$ python3 -q
>>> import numpy as np
>>> import numpy.linalg as la
>>> np.set_printoptions(suppress=True, linewidth=120)
>>> rnd = lambda a: np.round(a, 3) + 0
>>> arr = np.loadtxt("data.csv", delimiter=",")
>>> print(arr)
[[ 1. -1. -1.  1. -1.  1.  1. -1.]
 [ 1.  1. -1. -1. -1. -1.  1.  1.]
 [ 1.  1.  1.  1.  1.  1.  1.  1.]]
>>> other = arr / la.norm(arr, axis=1)
Traceback (most recent call last):
  File "<python-input-6>", line 1, in <module>
    other = arr / la.norm(arr, axis=1)
            ~~~~^~~~~~~~~~~~~~~~~~~~~~
ValueError: operands could not be broadcast together with shapes (3,8) (3,) 
>>> other = arr / la.norm(arr, axis=1, keepdims=True)
>>> gram = other @ other.T
>>> print(np.degrees(np.arccos(np.clip(gram[1, 0], -1, 1))))
90.0
>>> print(rnd(gram))
[[1. 0. 0.]
 [0. 1. 0.]
 [0. 0. 1.]]
>>> other = arr[0, 0] * arr[1:] - np.outer(arr[1:, 0], arr[0])
>>> print(other)
[[ 0.  2.  0. -2.  0. -2.  0.  2.]
 [ 0.  2.  2.  0.  2.  0.  0.  2.]]
>>> print(arr[:, 0] / arr[0, 0])
[1. 1. 1.]
>>> print(la.matrix_rank(other), la.matrix_rank(arr))
2 3
>>> A = np.loadtxt("mat.csv", delimiter=",")
>>> print(A)
[[0. 0. 0. 0. 0. 1. 0. 0.]
 [0. 0. 1. 0. 0. 0. 1. 0.]
 [0. 1. 0. 0. 1. 0. 0. 0.]
 [0. 0. 0. 0. 0. 0. 0. 0.]
 [0. 0. 1. 0. 0. 0. 0. 0.]
 [1. 0. 0. 0. 0. 0. 0. 0.]
 [0. 1. 0. 0. 0. 0. 0. 0.]
 [0. 0. 0. 0. 0. 0. 0. 0.]]
>>> print(la.cond(A) > 100)
True
>>> M = np.loadtxt("m.csv", delimiter=",")
>>> print(M)
[[-0.1   -0.02   0.38  -0.478  0.284 -0.939 -0.424  0.109  0.525]
 [ 0.671  1.524  1.238  0.015  0.892  1.034  0.404 -1.567  1.348]
 [ 0.485  0.339 -0.157 -0.05   0.512 -0.192  0.042 -0.866 -0.757]
 [ 0.172  0.078 -0.211 -0.36  -0.815  0.023 -0.01   1.174  0.358]
 [-0.524 -0.523 -0.979  0.406  0.002  1.097  0.814  0.893 -0.104]
 [ 0.367  0.381 -0.219  0.141  0.226 -1.443 -0.335 -0.612 -1.362]
 [-0.64   0.548 -0.321 -0.273 -0.782  0.401  0.359  0.71   0.605]
 [-0.536 -0.37   0.103  0.157 -0.43   0.609  0.832 -0.54  -0.502]
 [-0.556 -0.654  0.75   0.207 -1.276  1.795  1.412  1.156  1.439]
 [ 0.436  1.44  -0.515 -0.475  0.623 -0.859 -1.477  0.052 -0.64 ]]
>>> evals, vecs = la.eigh(A)
>>> print(rnd(la.eigvalsh(A @ A)))
[0.    0.    0.382 0.382 1.    1.    2.618 2.618]
>>> print(rnd(la.eigvalsh(A + -2 * np.eye(8))))
[-3.618 -3.    -2.618 -2.    -2.    -1.382 -1.    -0.382]
>>> print((evals > 1e-8).sum(), (evals < -1e-8).sum())
3 3
>>> print(evals.sum(), np.trace(A))
0.0 0.0
>>> print(rnd(np.abs(vecs[:, -1])))
[0.    0.602 0.602 0.    0.372 0.    0.372 0.   ]
>>> print(rnd(vecs.T @ A @ vecs))
[[-1.618  0.     0.     0.     0.     0.     0.     0.   ]
 [ 0.    -1.     0.     0.     0.     0.     0.     0.   ]
 [ 0.     0.    -0.618  0.     0.     0.     0.     0.   ]
 [ 0.     0.     0.     0.     0.     0.     0.     0.   ]
 [ 0.     0.     0.     0.     0.     0.     0.     0.   ]
 [ 0.     0.     0.     0.     0.     0.618  0.     0.   ]
 [ 0.     0.     0.     0.     0.     0.     1.     0.   ]
 [ 0.     0.     0.     0.     0.     0.     0.     1.618]]
>>> print(np.abs(vecs[:, -1]).round(6).argmax())
1
>>> print(rnd(la.svd(A, compute_uv=False)))
[1.618 1.618 1.    1.    0.618 0.618 0.    0.   ]
>>> print(rnd(vecs @ np.diag(evals) @ vecs.T))
[[0. 0. 0. 0. 0. 1. 0. 0.]
 [0. 0. 1. 0. 0. 0. 1. 0.]
 [0. 1. 0. 0. 1. 0. 0. 0.]
 [0. 0. 0. 0. 0. 0. 0. 0.]
 [0. 0. 1. 0. 0. 0. 0. 0.]
 [1. 0. 0. 0. 0. 0. 0. 0.]
 [0. 1. 0. 0. 0. 0. 0. 0.]
 [0. 0. 0. 0. 0. 0. 0. 0.]]
>>> other = np.c_[M[:, :4] @ np.array([[5, -5, -1, -1], [-3, 2, 0, -2], [-2, 0, 1, -1], [-5, 5, -2, -1]]), np.array([4, 1, -4, -3, -5, -4, -2, 0, 4, 5])]
>>> print(rnd(other))
[[ 1.19  -1.93   1.436  0.238  4.   ]
 [-3.768 -0.232  0.537 -4.972  1.   ]
 [ 1.972 -1.997 -0.542 -0.956 -4.   ]
 [ 2.848 -2.504  0.337  0.243 -3.   ]
 [-1.123  3.604 -1.267  2.143 -5.   ]
 [ 0.425 -0.368 -0.868 -1.051 -4.   ]
 [-2.837  2.931  0.865  0.138 -2.   ]
 [-2.561  2.725  0.325  1.016  0.   ]
 [-3.353  2.507  0.892  0.907  4.   ]
 [ 1.265 -1.675 -0.001 -2.326  5.   ]]
>>> print(rnd(la.norm(other - M @ la.lstsq(M, other)[0], axis=0)))
[0.    0.    0.    0.    0.797]
>>> print(la.matrix_rank(np.c_[M, other]))
10
>>> other = np.array([[0, 0, 0],
...     [3, 0, 3],
...     [2, 3, 2],
...     [1, 0, 0],
...     [2, 0, 0],
...     [0, 3, 0],
...     [1, 3, 3],
...     [1, 2, 2]])
>>> print(la.matrix_rank(np.vstack([arr, other.T])))
6
>>> print(np.einsum("ij,ij->i", arr, arr))
[8. 8. 8.]
>>> print(np.einsum("ij->j", arr))
[ 3.  1. -1.  1. -1.  1.  3.  1.]
>>> print(np.einsum("ik,kj->ij", arr, other))
[[-6.  1. -4.]
 [ 0. -1.  6.]
 [10. 11. 10.]]
>>> x0 = np.array([2, 0, -5, 0, 0, 0, 0, 2, -2])
>>> target = M @ x0
>>> b, lr = np.zeros(9), 1 / la.norm(M, 2) ** 2
>>> for i in range(300):
...     b -= lr * M.T @ (M @ b - target)
...     if i % 50 == 0: print(i, round(la.norm(M @ b - target), 3))
... 
0 8.78
50 0.751
100 0.451
150 0.319
200 0.242
250 0.19
>>> print(rnd(la.cond(M)))
17.361
>>> O, Rm = la.qr(M)
>>> print(np.trace(O @ O.T))
9.0
>>> print(rnd(O.T @ O))
[[1. 0. 0. 0. 0. 0. 0. 0. 0.]
 [0. 1. 0. 0. 0. 0. 0. 0. 0.]
 [0. 0. 1. 0. 0. 0. 0. 0. 0.]
 [0. 0. 0. 1. 0. 0. 0. 0. 0.]
 [0. 0. 0. 0. 1. 0. 0. 0. 0.]
 [0. 0. 0. 0. 0. 1. 0. 0. 0.]
 [0. 0. 0. 0. 0. 0. 1. 0. 0.]
 [0. 0. 0. 0. 0. 0. 0. 1. 0.]
 [0. 0. 0. 0. 0. 0. 0. 0. 1.]]
>>> print(rnd(abs(Rm[0, 0])), rnd(la.norm(M[:, 0])))
1.527 1.527
>>> print(np.allclose(Rm.T @ Rm, M.T @ M))
True
>>> J = np.load("case2.npy")
>>> print(J)
[[ -3  -3  -3  -3  -3  -3  -3]
 [ -3  -6  -6  -6  -6  -6  -6]
 [ -3  -6  -9  -9  -9  -9  -9]
 [ -3  -6  -9 -12 -12 -12 -12]
 [ -3  -6  -9 -12 -15 -15 -15]
 [ -3  -6  -9 -12 -15 -18 -18]
 [ -3  -6  -9 -12 -15 -18 -21]]
>>> # symmetric
>>> theta = np.radians(60)
>>> Rm = np.eye(7)
>>> Rm[4, 4] = Rm[1, 1] = np.cos(theta)
>>> Rm[4, 1], Rm[1, 4] = -np.sin(theta), np.sin(theta)
>>> print(rnd(Rm))
[[ 1.     0.     0.     0.     0.     0.     0.   ]
 [ 0.     0.5    0.     0.     0.866  0.     0.   ]
 [ 0.     0.     1.     0.     0.     0.     0.   ]
 [ 0.     0.     0.     1.     0.     0.     0.   ]
 [ 0.    -0.866  0.     0.     0.5    0.     0.   ]
 [ 0.     0.     0.     0.     0.     1.     0.   ]
 [ 0.     0.     0.     0.     0.     0.     1.   ]]
>>> other = J @ Rm.T
>>> print(np.allclose(J @ J.T, other @ other.T))
True
>>> print(rnd(la.svd(J, compute_uv=False)), rnd(la.svd(other, compute_uv=False)))
[68.642  7.854  3.     1.675  1.146  0.899  0.784] [68.642  7.854  3.     1.675  1.146  0.899  0.784]
>>> X = np.array([[-1, -3, 2, -3, -1, 0],
...     [-1, 1, -2, -3, -3, 0],
...     [3, -2, 1, 3, 1, 0],
...     [-3, -3, 2, 1, 2, 2],
...     [-2, 2, -3, 2, 2, -3],
...     [-3, -2, 3, 0, -1, 3]])
>>> U, sigma = la.svd(X)
Traceback (most recent call last):
  File "<python-input-61>", line 1, in <module>
    U, sigma = la.svd(X)
    ^^^^^^^^
ValueError: too many values to unpack (expected 2)
>>> U, sigma, vt = la.svd(X, full_matrices=False)
>>> print(np.abs(U[:, 0]).round(6).argmax())
5
>>> print(rnd(np.sqrt((sigma ** 2).sum())), rnd(la.norm(X)))
13.0 13.0
>>> print(rnd(U.T @ U))
[[1. 0. 0. 0. 0. 0.]
 [0. 1. 0. 0. 0. 0.]
 [0. 0. 1. 0. 0. 0.]
 [0. 0. 0. 1. 0. 0.]
 [0. 0. 0. 0. 1. 0.]
 [0. 0. 0. 0. 0. 1.]]
>>> print(rnd(np.abs(vt[0])))
[0.284 0.567 0.59  0.147 0.074 0.472]
>>> print((sigma > 1e-8).sum())
6
>>> r0, g = X[1], X[0]
>>> print(r0 @ r0)
24
>>> p = (r0 @ g) / (r0 @ r0) * r0
>>> print(p)
[-0.25  0.25 -0.5  -0.75 -0.75  0.  ]
>>> print(rnd(la.norm(r0 + g) ** 2 + la.norm(r0 - g) ** 2))
96.0
>>> print((g - p) @ r0)
0.0
>>> print(rnd(la.det(X)))
-1556.0
>>> print(rnd(np.sort(np.abs(la.eigvals(X)))))
[1.483 1.483 3.94  5.053 5.961 5.961]
>>> print(np.allclose(X, X.T))
False
>>> print(X @ X)
[[ 21   3   3  13   4  -3]
 [  9  11  -3 -15 -16   3]
 [ -9 -20  14   5  12   3]
 [ -1  -1   4  29  18   2]
 [-10  18 -22  -3   4 -11]
 [  7  -7  13  22   7  12]]
>>> print((X + X.T) / 2)
[[-1.  -2.   2.5 -3.  -1.5 -1.5]
 [-2.   1.  -2.  -3.  -0.5 -1. ]
 [ 2.5 -2.   1.   2.5 -1.   1.5]
 [-3.  -3.   2.5  1.   2.   1. ]
 [-1.5 -0.5 -1.   2.   2.  -2. ]
 [-1.5 -1.   1.5  1.  -2.   3. ]]
>>> print(np.trace(X))
7
>>> print((X - X.T) / 2)
[[ 0.  -1.  -0.5  0.   0.5  1.5]
 [ 1.   0.   0.   0.  -2.5  1. ]
 [ 0.5  0.   0.   0.5  2.  -1.5]
 [ 0.   0.  -0.5  0.   0.   1. ]
 [-0.5  2.5 -2.   0.   0.  -1. ]
 [-1.5 -1.   1.5 -1.   1.   0. ]]
>>> rng = np.random.default_rng(9120)
>>> lab = rng.permutation(6)
>>> print(lab)
[0 2 5 3 4 1]
>>> other = X[lab][:, lab]
>>> print(rnd(la.det(other)), rnd(la.det(X[lab])))
-1556.0 -1556.0
>>> print(np.diag(other))
[-1  1  3  1  2  1]
>>> print(np.trace(other))
7
>>> print(rnd(np.sort(np.abs(la.eigvals(other)))))
[1.483 1.483 3.94  5.053 5.961 5.961]
>>> O, Rm = la.qr(X)
>>> print(rnd(O @ Rm))
[[-1. -3.  2. -3. -1.  0.]
 [-1.  1. -2. -3. -3.  0.]
 [ 3. -2.  1.  3.  1.  0.]
 [-3. -3.  2.  1.  2.  2.]
 [-2.  2. -3.  2.  2. -3.]
 [-3. -2.  3.  0. -1.  3.]]
>>> print(rnd(np.abs(np.diag(Rm))))
[5.745 5.433 2.389 5.481 2.18  1.747]
>>> print(O.shape, Rm.shape)
(6, 6) (6, 6)
>>> print(np.allclose(Rm.T @ Rm, X.T @ X))
True
>>> E = np.load("arr.npy")
>>> print(rnd(E))
[[-38.091  34.363 -17.146  20.61 ]
 [-37.026  33.448 -16.668  19.84 ]
 [-36.926  33.361 -16.623  19.768]
 [-33.574  30.474 -15.109  17.38 ]
 [-31.47   28.655 -14.152  15.907]
 [-20.202  18.822  -8.921   8.466]
 [-16.292  15.358  -7.057   6.118]
 [ -7.136   7.059  -2.568   1.448]
 [ -6.035   6.032  -2.017   1.013]
 [ -2.725   2.867  -0.38    0.03 ]
 [ -0.222   0.275   0.498   0.005]
 [ -0.145   0.184   0.46    0.029]
 [ -0.017   0.028  -0.348  -0.16 ]
 [ -0.055   0.115  -0.854  -0.525]
 [ -0.045   0.327  -2.021  -1.851]
 [  0.382   0.442  -3.693  -4.813]
 [  1.691   0.112  -5.676  -9.975]
 [  3.454  -0.602  -7.231 -15.412]
 [  4.233  -0.957  -7.764 -17.596]
 [  4.389  -1.03   -7.862 -18.019]
 [  6.465  -2.05   -9.014 -23.444]
 [ 19.26   -9.184 -13.079 -52.254]]
>>> # null space of dimension 1
>>> Xs = E - E.mean(axis=0)
>>> U, sigma, vt = la.svd(Xs, full_matrices=False)
>>> print(np.abs(vt[0]).argmax())
0
>>> print(rnd(sigma))
[123.682  40.087   4.406   0.   ]
>>> print(la.matrix_rank(Xs))
3
>>> print(rnd((sigma ** 2).sum() ** 2 / (sigma ** 4).sum()))
1.211
>>> print(rnd(sigma ** 2 / (sigma ** 2).sum()))
[0.904 0.095 0.001 0.   ]
>>> print(np.searchsorted(np.cumsum(sigma ** 2) / (sigma ** 2).sum(), 0.9) + 1)
1
>>> print(rnd(Xs.mean(axis=0)))
[0. 0. 0. 0.]
>>> print(np.allclose(E[:-1].T @ la.lstsq(E[:-1].T, E[-1])[0], E[-1]))
True
>>> print(np.unique(E.round(6), axis=0).shape)
(22, 4)
>>> print(rnd(E @ la.pinv(E) @ E))
[[-38.091  34.363 -17.146  20.61 ]
 [-37.026  33.448 -16.668  19.84 ]
 [-36.926  33.361 -16.623  19.768]
 [-33.574  30.474 -15.109  17.38 ]
 [-31.47   28.655 -14.152  15.907]
 [-20.202  18.822  -8.921   8.466]
 [-16.292  15.358  -7.057   6.118]
 [ -7.136   7.059  -2.568   1.448]
 [ -6.035   6.032  -2.017   1.013]
 [ -2.725   2.867  -0.38    0.03 ]
 [ -0.222   0.275   0.498   0.005]
 [ -0.145   0.184   0.46    0.029]
 [ -0.017   0.028  -0.348  -0.16 ]
 [ -0.055   0.115  -0.854  -0.525]
 [ -0.045   0.327  -2.021  -1.851]
 [  0.382   0.442  -3.693  -4.813]
 [  1.691   0.112  -5.676  -9.975]
 [  3.454  -0.602  -7.231 -15.412]
 [  4.233  -0.957  -7.764 -17.596]
 [  4.389  -1.03   -7.862 -18.019]
 [  6.465  -2.05   -9.014 -23.444]
 [ 19.26   -9.184 -13.079 -52.254]]
>>> print(rnd(np.trace(la.pinv(E) @ E)))
3.0
